$ python3 -q
>>> import numpy as np
>>> np.set_printoptions(suppress=True, linewidth=140)
>>> tidy = lambda a: np.round(a, 2) + 0
>>> m1 = np.array([[0.0, 0.0, 5.0], [0.0, 0.0, 4.0], [5.0, 4.0, 0.0]])
>>> np.argsort(-np.linalg.norm(m1, axis=0).round(6), kind="stable")[:3]
array([2, 0, 1])
>>> [round(float(x), 2) for x in np.linalg.svd(m1, compute_uv=False)[:3]]
[6.4, 6.4, 0.0]
>>> tidy(np.linalg.norm(m1, 2) / np.linalg.norm(m1))
np.float64(0.71)
>>> Uu, sig, Vt = np.linalg.svd(m1)
>>> np.argmax(sig[:-1] / (sig[1:] + 1e-6)) + 1
np.int64(2)
>>> A2 = Uu[:, :2] @ np.diag(sig[:2]) @ Vt[:2]
>>> A2
array([[0., 0., 5.],
       [0., 0., 4.],
       [5., 4., 0.]])
>>> np.linalg.matrix_rank(A2)
np.int64(2)
>>> np.abs(m1 - A2).max()
np.float64(0.0)
>>> tidy(np.linalg.norm(m1 - A2, 2)), sig[2]
(np.float64(0.0), np.float64(-0.0))
>>> vec = np.array([2, 3, 1])
>>> m1 * vec
array([[ 0.,  0.,  5.],
       [ 0.,  0.,  4.],
       [10., 12.,  0.]])
>>> (m1 * vec).sum(axis=1)
array([ 5.,  4., 22.])
>>> np.sign((m1 @ vec).round(6))
array([1., 1., 1.])
>>> m1 @ np.eye(3)[1]
array([0., 0., 4.])
>>> m1 @ (2 * vec)
array([10.,  8., 44.])
>>> (m1 @ vec).argmax()
np.int64(2)
>>> rank = np.linalg.matrix_rank(m1)
>>> rank
np.int64(2)
>>> ns = np.linalg.svd(m1)[2][rank:].T
>>> tidy(ns @ ns.T)
array([[ 0.39, -0.49,  0.  ],
       [-0.49,  0.61,  0.  ],
       [ 0.  ,  0.  ,  0.  ]])
>>> [int(np.linalg.matrix_rank(m1[:, :j + 1])) for j in range(3)]
[1, 1, 2]
>>> np.allclose(m1[:-1].T @ np.linalg.lstsq(m1[:-1].T, m1[-1])[0], m1[-1])
False
>>> tidy(np.trace(np.linalg.pinv(m1) @ m1))
np.float64(2.0)
>>> tidy(m1 @ np.linalg.pinv(m1) @ m1)
array([[0., 0., 5.],
       [0., 0., 4.],
       [5., 4., 0.]])
>>> np.unique(m1.round(6), axis=0).shape
(3, 3)
>>> np.abs(np.diag(np.linalg.qr(m1)[1])) > 1e-9
array([ True, False,  True])
>>> data = np.loadtxt("x.csv", delimiter=",")
>>> data
array([[0., 0., 0., 0., 0., 0.],
       [0., 0., 0., 0., 1., 0.],
       [0., 0., 0., 0., 0., 0.],
       [0., 0., 0., 0., 0., 1.],
       [0., 1., 0., 0., 0., 0.],
       [0., 0., 0., 1., 0., 0.]])
>>> vals, V = np.linalg.eigh(data)
>>> vals.sum(), np.trace(data)
(np.float64(0.0), np.float64(0.0))
>>> tidy(np.linalg.svd(data, compute_uv=False))
array([1., 1., 1., 1., 0., 0.])
>>> vals
array([-1., -1.,  0.,  0.,  1.,  1.])
>>> tidy(V @ np.diag(vals) @ V.T)
array([[0., 0., 0., 0., 0., 0.],
       [0., 0., 0., 0., 1., 0.],
       [0., 0., 0., 0., 0., 0.],
       [0., 0., 0., 0., 0., 1.],
       [0., 1., 0., 0., 0., 0.],
       [0., 0., 0., 1., 0., 0.]])
>>> tidy(np.linalg.eigvalsh(data + -2 * np.eye(6)))
array([-3., -3., -2., -2., -1., -1.])
